$ ipython --no-banner

In [1]: import numpy as np

In [2]: np.set_printoptions(precision=2, suppress=True, linewidth=200)

In [3]: feats = np.loadtxt("layer3.csv", delimiter=",")

In [4]: feats
Out[4]: 
array([[ 3.,  1., -1.,  2.],
       [ 0., -3.,  1., -1.],
       [ 0.,  0., -1.,  0.],
       [ 0.,  0.,  0.,  2.]])

In [5]: np.abs(feats).max()
Out[5]: np.float64(3.0)

In [6]: print(feats.mean(axis=0))
[ 0.75 -0.5  -0.25  0.75]

In [7]: np.unravel_index(np.abs(feats).argmax(), feats.shape)
Out[7]: (np.int64(0), np.int64(0))

In [8]: feats - feats[0]
Out[8]: 
array([[ 0.,  0.,  0.,  0.],
       [-3., -4.,  2., -3.],
       [-3., -1.,  0., -2.],
       [-3., -1.,  1.,  0.]])

In [9]: np.diff(feats, axis=0)
Out[9]: 
array([[-3., -4.,  2., -3.],
       [ 0.,  3., -2.,  1.],
       [ 0.,  0.,  1.,  2.]])

In [10]: np.count_nonzero(feats)
Out[10]: np.int64(9)

In [11]: feats.sum(axis=1)
Out[11]: array([ 5., -3., -1.,  2.])

In [12]: feats.sum(axis=0)
Out[12]: array([ 3., -2., -1.,  3.])

In [13]: r0, v = feats[0], feats[1]

In [14]: print(r0 @ v)
-6.0

In [15]: pr = (r0 @ v) / (r0 @ r0) * r0

In [16]: print(pr)
[-1.2 -0.4  0.4 -0.8]

In [17]: np.linalg.matrix_rank(np.outer(r0, v))
Out[17]: np.int64(1)

In [18]: np.round((v - pr) @ r0, 2)
Out[18]: np.float64(0.0)

In [19]: np.round(np.linalg.norm(r0 + v) ** 2 + np.linalg.norm(r0 - v) ** 2, 2)
Out[19]: np.float64(52.0)

In [20]: A2 = np.linalg.inv(feats)

In [21]: np.allclose(A2, feats.T)
Out[21]: False

In [22]: np.linalg.det(feats) * A2
Out[22]: 
array([[  6.,   2.,  -4.,  -5.],
       [ -0.,  -6.,  -6.,  -3.],
       [ -0.,  -0., -18.,  -0.],
       [  0.,   0.,   0.,   9.]])

In [23]: print(np.linalg.inv(A2))
[[ 3.  1. -1.  2.]
 [-0. -3.  1. -1.]
 [-0. -0. -1. -0.]
 [ 0.  0.  0.  2.]]
